$ ipython --no-banner

In [1]: import numpy as np

In [2]: import numpy.linalg as la

In [3]: np.set_printoptions(precision=2, suppress=True, linewidth=100, sign=" ")

In [4]: feats = np.array([[0.7, -1.4, 0.3],
   ...:     [1.2, 0.9, -0.3],
   ...:     [2.2, -0.5, -1.8],
   ...:     [0.7, 0.9, -1.0]])

In [5]: feats[:, 2] *= 3

In [6]: feats
Out[6]: 
array([[ 0.7, -1.4,  0.9],
       [ 1.2,  0.9, -0.9],
       [ 2.2, -0.5, -5.4],
       [ 0.7,  0.9, -3. ]])

In [7]: x0 = np.array([3, -3, -2])

In [8]: rhs = feats @ x0

In [9]: rhs
Out[9]: array([  4.5,   2.7,  18.9,   5.4])

In [10]: la.solve(feats.T @ feats, feats.T @ rhs)
Out[10]: array([ 3., -3., -2.])

In [11]: np.round(la.pinv(feats) @ feats, 2) + 0
Out[11]: 
array([[ 1.,  0.,  0.],
       [ 0.,  1.,  0.],
       [ 0.,  0.,  1.]])

In [12]: rng = np.random.default_rng(360)

In [13]: rhs = rhs + 0.02 * rng.normal(size=4)

In [14]: rhs
Out[14]: array([  4.52,   2.7 ,  18.89,   5.4 ])

In [15]: c, *_ = la.lstsq(feats, rhs)

In [16]: [round(float(la.norm(la.solve(feats.T @ feats + lam * np.eye(3), feats.T @ rhs))), 2) for lam in (0, 1, 10, 100)]
Out[16]: [4.7, 4.08, 2.55, 0.89]

In [17]: c
Out[17]: array([ 3.01, -3.  , -2.  ])

In [18]: M = np.load("w.npy")

In [19]: M
Out[19]: 
array([[ -8,  -1,   3],
       [ -3,  11,  -2],
       [  0,  -3, -10]])

In [20]: lab = rng.permutation(3)

In [21]: B = M[:, lab] * rng.choice([-1, 1], 3)

In [22]: B
Out[22]: 
array([[ -8,   1,  -3],
       [ -3, -11,   2],
       [  0,   3,  10]])

In [23]: left, _, vt = la.svd(M.T @ B)

In [24]: np.round(la.lstsq(M, B)[0], 2) + 0
Out[24]: 
array([[ 1.,  0.,  0.],
       [ 0., -1.,  0.],
       [ 0.,  0., -1.]])

In [25]: np.round(left @ vt, 2) + 0
Out[25]: 
array([[ 1.,  0.,  0.],
       [ 0., -1.,  0.],
       [ 0.,  0., -1.]])

In [26]: lab
Out[26]: array([ 0,  1,  2])

In [27]: t3 = np.stack([feats, -1 * feats, feats[::-1]])

In [28]: (t3 @ feats.T).shape
Out[28]: (3, 4, 4)

In [29]: la.norm(t3, axis=(1, 2))
Out[29]: array([ 7.13,  7.13,  7.13])

In [30]: t3.shape
Out[30]: (3, 4, 3)

In [31]: B = la.inv(M)

In [32]: round(float(la.det(M) * la.det(B)), 2)
Out[32]: 1.0

In [33]: np.round(M @ B, 2) + 0
Out[33]: 
array([[ 1.,  0.,  0.],
       [ 0.,  1.,  0.],
       [ 0.,  0.,  1.]])

In [34]: round(float(la.norm(M) ** 2 / la.norm(M, 2) ** 2), 2)
Out[34]: 2.19

In [35]: la.norm(M, axis=1).argmax()
Out[35]: np.int64(1)

In [36]: B = M[0, 0] * M[1:] - np.outer(M[1:, 0], M[0])

In [37]: B
Out[37]: 
array([[  0, -91,  25],
       [  0,  24,  80]])

In [38]: np.flatnonzero(~B.round(6).any(axis=1))
Out[38]: array([], dtype=int64)

In [39]: la.matrix_rank(B), la.matrix_rank(M)
Out[39]: (np.int64(2), np.int64(3))

In [40]: W0 = np.load("a.npy")

In [41]: W0
Out[41]: 
array([[ 1, -2, -3],
       [ 0,  0, -2],
       [ 1, -1,  1],
       [ 2, -2,  1],
       [ 1,  1,  0],
       [-1,  3, -1],
       [-1,  0, -2],
       [ 1, -3, -1],
       [ 2, -4,  2],
       [ 2, -4,  0],
       [ 0, -1,  1],
       [ 2,  2, -2],
       [ 2,  2, -5],
       [ 5,  1, -6],
       [ 6,  3, -3],
       [ 5,  5, -2],
       [ 5,  8, -3],
       [ 3,  7, -4],
       [ 2,  6, -7],
       [ 3,  8, -4],
       [ 5,  8, -3],
       [ 4, 11, -5]])

In [42]: u, g = W0[9], W0[13]

In [43]: u @ g
Out[43]: np.int64(6)

In [44]: u @ u
Out[44]: np.int64(20)

In [45]: p = (u @ g) / (u @ u) * u

In [46]: g - p
Out[46]: array([ 4.4,  2.2, -6. ])

In [47]: np.outer(u, g)
Out[47]: 
array([[ 10,   2, -12],
       [-20,  -4,  24],
       [  0,   0,   0]])
